% python3 -q
>>> import numpy as np
>>> from numpy import linalg as LA
>>> np.set_printoptions(precision=2, suppress=True, linewidth=140, legacy="1.25")
>>> mat = np.load("block2.npy")
>>> print(mat)
[[-2 -2 -2  0  2]
 [ 0  0  0  0  0]
 [ 0  0  0  0  0]
 [ 0  0  0  0  0]
 [-2 -2 -2  0  2]
 [ 0  0  0  0  0]
 [-4 -4 -4  0  4]
 [-2 -2 -2  0  2]
 [-4 -4 -4  0  4]
 [ 0  0  0  0  0]
 [-4 -4 -4  0  4]]
>>> print(round(float(LA.norm(mat, 1)), 2), round(LA.norm(mat, np.inf), 2))
18.0 16.0
>>> print(np.round(LA.norm(mat, "nuc"), 2))
15.49
>>> w1 = np.array([[2, 1, 1], [-2, 0, 0], [2, -2, 2], [-2, 0, 2], [0, 1, 1]])
>>> coef = np.array([4, -3, 2])
>>> hid = np.maximum(mat @ w1 + coef, 0)
>>> print(LA.matrix_rank(hid))
2
>>> print((hid > 0).astype(int))
[[0 1 0]
 [1 0 1]
 [1 0 1]
 [1 0 1]
 [0 1 0]
 [1 0 1]
 [0 1 0]
 [0 1 0]
 [0 1 0]
 [1 0 1]
 [0 1 0]]
>>> print(hid)
[[0 1 0]
 [4 0 2]
 [4 0 2]
 [4 0 2]
 [0 1 0]
 [4 0 2]
 [0 5 0]
 [0 1 0]
 [0 5 0]
 [4 0 2]
 [0 5 0]]
>>> Z = np.array([[0, 1], [1, 2], [2, 2]])
>>> print(hid @ Z)
[[ 1  2]
 [ 4  8]
 [ 4  8]
 [ 4  8]
 [ 1  2]
 [ 4  8]
 [ 5 10]
 [ 1  2]
 [ 5 10]
 [ 4  8]
 [ 5 10]]
>>> print((hid @ Z).round(6).argmax(axis=1))
[1 1 1 1 1 1 1 1 1 1 1]
>>> J = np.load("data.npy")
>>> print(J)
[[-1. -3.  0.  0.  0.  0.  0.  0.  0.  0.  0.]
 [-3.  1. -3.  0.  0.  0.  0.  0.  0.  0.  0.]
 [ 0. -3. -1. -3.  0.  0.  0.  0.  0.  0.  0.]
 [ 0.  0. -3. -2. -3.  0.  0.  0.  0.  0.  0.]
 [ 0.  0.  0. -3.  1. -3.  0.  0.  0.  0.  0.]
 [ 0.  0.  0.  0. -3.  2. -3.  0.  0.  0.  0.]
 [ 0.  0.  0.  0.  0. -3. -2. -3.  0.  0.  0.]
 [ 0.  0.  0.  0.  0.  0. -3. -1. -3.  0.  0.]
 [ 0.  0.  0.  0.  0.  0.  0. -3.  0. -3.  0.]
 [ 0.  0.  0.  0.  0.  0.  0.  0. -3.  1. -3.]
 [ 0.  0.  0.  0.  0.  0.  0.  0.  0. -3.  2.]]
>>> evals, vecs = LA.eigh(J)
>>> x = np.array([-8, -1, 7, 4, 5, 8, 2, -9, 6, -3, -3])
>>> print(x @ J @ x)
-197.0
>>> print(LA.eigvalsh(J[1:, 1:]))
[-6.3  -5.8  -3.6  -2.12 -0.63  1.14  2.83  3.86  5.57  6.05]
>>> x = np.array([-1, 0, 2, -1, -1, 0, -2, 0, 1, -1, 0])
>>> y = J @ x
>>> coef, lr = np.zeros(11), 1 / LA.norm(J, 2) ** 2
>>> for i in range(5):
...     coef -= lr * J.T @ (J @ coef - y)
...     if i % 1 == 0: print(i, round(LA.norm(J @ coef - y), 2))
... 
0 5.66
1 4.23
2 3.6
3 3.25
4 3.0
>>> print(coef)
[ 0.22 -0.32  0.86 -0.39 -0.69  0.04 -1.67 -0.38  0.52 -0.56  0.68]
>>> B = J / LA.norm(J, axis=1, keepdims=True)
>>> C2 = B @ B.T
>>> print(np.argwhere(np.triu(np.abs(C2) > 0.95, 1)))
[]
>>> print(np.degrees(np.arccos(np.clip(C2[8, 0], -1, 1))))
90.0
>>> print((C2 - 2 * np.eye(11)).round(6).argmax(axis=1))
[ 2  3  0  1  2  7  8  9 10  7  8]
>>> print(C2[8])
[ 0.    0.    0.    0.    0.    0.    0.45  0.16  1.   -0.16  0.59]
>>> F = np.loadtxt("a.csv", delimiter=",")
>>> print(F)
[[-2. -2.  3.  2.  0.  0. -2. -2.  3.]
 [-1. -1. -1. -2.  0.  0. -1.  0. -1.]
 [ 1. -2.  2. -1.  9.  3. -2.  0.  1.]
 [ 1.  3. -2.  1. -6. -2.  2.  1. -1.]
 [-1. -1. -3. -1.  3.  1.  0.  2. -1.]]
>>> f, r1 = F[1], F[2]
>>> print(f @ r1)
2.0
>>> p = (f @ r1) / (f @ f) * f
>>> print(p)
[-0.22 -0.22 -0.22 -0.44  0.    0.   -0.22  0.   -0.22]
>>> print(r1 - p)
[ 1.22 -1.78  2.22 -0.56  9.    3.   -1.78  0.    1.22]
>>> print(round(LA.norm(f + r1) ** 2 + LA.norm(f - r1) ** 2, 2))
228.0
>>> B = np.array([[0, 1, 2],
...     [2, 1, 1],
...     [1, 1, 1],
...     [0, 2, 2],
...     [0, 1, 0],
...     [2, 1, 1],
...     [0, 1, 0],
...     [1, 2, 2],
...     [2, 0, 1]])
>>> print(LA.matrix_rank(np.vstack([F, B.T])))
8
>>> print(np.einsum("ij->j", F))
[-2. -3. -1. -1.  6.  2. -3.  1.  1.]
>>> B = F / LA.norm(F, axis=1, keepdims=True)
>>> C2 = B @ B.T
>>> print((C2 - 2 * np.eye(5)).round(6).argmax(axis=1))
[2 4 4 1 1]
>>> print(np.argwhere(np.triu(np.abs(C2) > 0.95, 1)))
[]
>>> C2 = F.T @ F
>>> print(np.trace(C2), (F ** 2).sum())
240.0 240.0
>>> print(np.allclose(C2, C2.T))
True
>>> print(np.diag(C2))
[  8.  19.  27.  11. 126.  14.  13.   9.  13.]
>>> print(C2)
[[  8.   7.  -2.  -1.   0.   0.   5.   3.  -4.]
 [  7.  19. -12.   4. -39. -13.  15.   5.  -9.]
 [ -2. -12.  27.   7.  21.   7. -13. -14.  17.]
 [ -1.   4.   7.  11. -18.  -6.   2.  -5.   7.]
 [  0. -39.  21. -18. 126.  42. -30.   0.  12.]
 [  0. -13.   7.  -6.  42.  14. -10.   0.   4.]
 [  5.  15. -13.   2. -30. -10.  13.   6.  -9.]
 [  3.   5. -14.  -5.   0.   0.   6.   9.  -9.]
 [ -4.  -9.  17.   7.  12.   4.  -9.  -9.  13.]]
